$ python3 -q
>>> import numpy as np
>>> from numpy import linalg as LA
>>> np.set_printoptions(suppress=True, linewidth=140)
>>> def rd(a):
...     return np.round(a, 3) + 0
... 
>>> W0 = np.array([[0, 1, -2], [0, 0, 0], [0, -5, 0], [4, 4, 0]])
>>> u = np.array([-1, -1])
>>> np.correlate(W0[3], W0[0], "full")
array([-8, -4,  4,  0,  0])
>>> np.convolve(W0[3], u)
array([-4, -8, -4,  0])
>>> data = np.load("data.npy")
>>> rd(data)
array([[ 0.597,  0.31 ,  1.157],
       [ 0.31 ,  2.96 , -0.149],
       [ 1.157, -0.149,  2.443]])
>>> rd(LA.det(2 * data)), rd(LA.det(data))
(np.float64(0.0), np.float64(0.0))
>>> rd(np.einsum("ij,ji->", data, data))
np.float64(18.0)
>>> rd(np.kron(np.eye(2, dtype=int), data))
array([[ 0.597,  0.31 ,  1.157,  0.   ,  0.   ,  0.   ],
       [ 0.31 ,  2.96 , -0.149,  0.   ,  0.   ,  0.   ],
       [ 1.157, -0.149,  2.443,  0.   ,  0.   ,  0.   ],
       [ 0.   ,  0.   ,  0.   ,  0.597,  0.31 ,  1.157],
       [ 0.   ,  0.   ,  0.   ,  0.31 ,  2.96 , -0.149],
       [ 0.   ,  0.   ,  0.   ,  1.157, -0.149,  2.443]])
>>> rd(LA.norm(data, 2))
np.float64(3.0)
>>> rd(LA.norm(data, "nuc"))
np.float64(6.0)
>>> print(rd(LA.norm(data[2], 1)), rd(LA.norm(data[2], np.inf)))
3.749 2.443
>>> rd(data[2] @ data[1])
np.float64(-0.448)
>>> Uu, s, VT = LA.svd(data)
>>> V = VT[:(s > 1e-8).sum()]
>>> rng = np.random.default_rng(480)
>>> x = data[2] + -1 * data[1] + rng.integers(2) * np.eye(3)[1]
>>> rd(x)
array([ 0.847, -2.109,  2.592])
>>> LA.matrix_rank(np.vstack([data, x]))
np.int64(3)
>>> vals, V = LA.eigh(data)
>>> x = np.array([-1, 3, -1])
>>> rd(V * np.abs(vals) @ V.T)
array([[ 0.597,  0.31 ,  1.157],
       [ 0.31 ,  2.96 , -0.149],
       [ 1.157, -0.149,  2.443]])
>>> rd(np.abs(data).sum(axis=1).max()), rd(np.abs(vals).max())
(np.float64(3.749), np.float64(3.0))
>>> rd(V * np.maximum(vals, 0) @ V.T)
array([[ 0.597,  0.31 ,  1.157],
       [ 0.31 ,  2.96 , -0.149],
       [ 1.157, -0.149,  2.443]])
